$ python -q
>>> import numpy as np
>>> np.set_printoptions(suppress=True, linewidth=120)
>>> def rd(a):
...     return np.round(a, 2) + 0
... 
>>> arr = np.loadtxt("sample0.csv", delimiter=",")
>>> print(arr)
[[-1.  1.  0.  3.  2. -3.  0.]
 [ 0. -1.  1.  0.  3.  2. -3.]
 [-3.  0. -1.  1.  0.  3.  2.]
 [ 2. -3.  0. -1.  1.  0.  3.]
 [ 3.  2. -3.  0. -1.  1.  0.]
 [ 0.  3.  2. -3.  0. -1.  1.]
 [ 1.  0.  3.  2. -3.  0. -1.]]
>>> O, Rm = np.linalg.qr(arr)
>>> print(np.allclose(Rm.T @ Rm, arr.T @ arr))
True
>>> rd(O.T @ O)
array([[1., 0., 0., 0., 0., 0., 0.],
       [0., 1., 0., 0., 0., 0., 0.],
       [0., 0., 1., 0., 0., 0., 0.],
       [0., 0., 0., 1., 0., 0., 0.],
       [0., 0., 0., 0., 1., 0., 0.],
       [0., 0., 0., 0., 0., 1., 0.],
       [0., 0., 0., 0., 0., 0., 1.]])
>>> rng = np.random.default_rng(3340)
>>> A = rng.normal(size=(13, 7)) + 20 * np.array([2, 1, -2, 1, 1, 0, -1])
>>> rd(A)
array([[ 39.2 ,  21.11, -38.36,  19.68,  20.15,  -0.06, -21.12],
       [ 40.04,  19.1 , -42.39,  18.7 ,  21.43,  -0.21, -19.92],
       [ 39.49,  19.89, -40.1 ,  20.39,  18.99,   0.09, -20.22],
       [ 40.06,  17.88, -39.71,  19.42,  20.2 ,   0.21, -19.83],
       [ 39.49,  19.29, -39.76,  19.98,  21.74,  -0.12, -20.11],
       [ 39.74,  20.15, -38.46,  18.47,  20.55,   0.51, -19.54],
       [ 39.44,  18.04, -39.45,  21.14,  21.62,  -0.32, -21.16],
       [ 40.04,  20.93, -40.36,  22.15,  20.67,  -1.09, -20.12],
       [ 40.82,  22.4 , -39.63,  18.96,  18.91,  -0.08, -20.17],
       [ 40.76,  21.27, -40.49,  20.46,  19.73,  -2.25, -18.53],
       [ 41.32,  20.67, -40.95,  21.02,  19.57,   1.06, -20.26],
       [ 38.94,  21.96, -40.66,  18.78,  18.84,  -1.61, -18.38],
       [ 41.31,  19.25, -37.75,  20.61,  19.33,   0.6 , -20.08]])
>>> U, s, Vh = np.linalg.svd(A)
>>> print(rd(s))
[249.85   5.88   4.46   3.56   2.92   2.27   1.22]
>>> Y = U[:, :1] @ np.diag(s[:1]) @ Vh[:1]
>>> print(rd(np.linalg.norm(A - Y, 2)), rd(s[1]))
5.88 5.88
>>> M = np.load("case8.npy")
>>> M
array([[  2,  -1,  -2,   0,   1,  -1,   1,   1,   2,   0,  -2,  -1],
       [  3,  -2,   0,  -2,  -1,  -3,   1,   0,   3,  -2,  -4,   0],
       [  1,  -3,  -1,   0,  -1,  -2,   2,  -1,   2,   0,  -6,  -1],
       [  1,  -5,   0,   1,  -2,  -4,   1,  -3,   1,  -1,  -4,  -1],
       [  3,  -6,  -1,   1,  -2,  -2,   3,  -3,  -1,  -2,  -4,   0],
       [  4,  -8,   0,  -1,   0,  -4,   4,  -5,  -2,  -3,  -6,   1],
       [  6,  -7,  -2,  -3,  -2,  -3,   2,  -5,  -1,  -2,  -8,  -1],
       [  7,  -7,  -3,  -2,  -2,  -2,   3,  -5,  -1,  -1,  -7,  -2],
       [  5,  -6,  -1,   0,  -2,  -4,   3,  -7,  -2,   0,  -8,  -2],
       [  7,  -5,  -2,   1,  -3,  -4,   5,  -5,  -3,   1,  -8,  -1],
       [  9,  -3,  -2,   2,  -5,  -6,   4,  -7,  -3,   3,  -6,   1],
       [  7,  -1,   0,   0,  -6,  -5,   6,  -6,  -4,   5,  -6,   3],
       [  5,  -3,   2,   1,  -7,  -3,   6,  -6,  -5,   7,  -4,   4],
       [  4,  -4,   1,   0,  -9,  -1,   8,  -7,  -5,   6,  -5,   2],
       [  6,  -4,   2,   2,  -8,   0,   8,  -9,  -5,   8,  -6,   4],
       [  6,  -4,   2,   1,  -7,  -1,   7,  -8,  -7,   7,  -5,   2],
       [  6,  -2,   3,   1,  -6,   1,   8,  -7,  -6,   8,  -6,   0],
       [  6,  -3,   3,   1,  -7,   1,  10,  -9,  -4,   8,  -4,   0],
       [  8,  -4,   3,   3,  -7,   1,  12, -10,  -5,   8,  -5,   2],
       [  7,  -5,   5,   1,  -6,   1,  11, -12,  -3,   6,  -4,   3],
       [  8,  -5,   5,   2,  -4,   3,  13, -12,  -1,   5,  -4,   3],
       [  8,  -5,   3,   4,  -4,   1,  12, -12,  -2,   7,  -5,   4],
       [  7,  -6,   4,   4,  -5,   3,  13, -10,  -3,   9,  -3,   2],
       [  5,  -5,   2,   5,  -3,   2,  12,  -8,  -2,   7,  -2,   3],
       [  6,  -3,   3,   6,  -1,   0,  10, -10,  -1,   6,  -1,   3],
       [  7,  -4,   5,   4,  -3,   0,  11, -10,  -1,   6,   1,   4],
       [  8,  -4,   3,   5,  -4,  -1,   9,  -8,   0,   6,   2,   5],
       [  9,  -5,   1,   4,  -5,   0,   7,  -9,   2,   8,   0,   7],
       [ 10,  -5,  -1,   5,  -5,  -1,   6, -11,   3,  10,   2,   5]])
>>> Xs = M - M.mean(axis=0)
>>> U, s, Vh = np.linalg.svd(Xs, full_matrices=False)
>>> rd(s ** 2 / (s ** 2).sum())
array([0.61, 0.15, 0.08, 0.07, 0.02, 0.02, 0.02, 0.01, 0.01, 0.01, 0.  , 0.  ])
>>> np.linalg.matrix_rank(Xs)
np.int64(12)
>>> print(rd(np.abs(Vh[-1])))
[0.11 0.41 0.37 0.13 0.16 0.42 0.15 0.39 0.21 0.46 0.12 0.16]
>>> rd(Xs.mean(axis=0))
array([0., 0., 0., 0., 0., 0., 0., 0., 0., 0., 0., 0.])
>>> np.abs(Vh[0]).argmax()
np.int64(9)
>>> rd((s ** 2).sum() ** 2 / (s ** 4).sum())
np.float64(2.43)
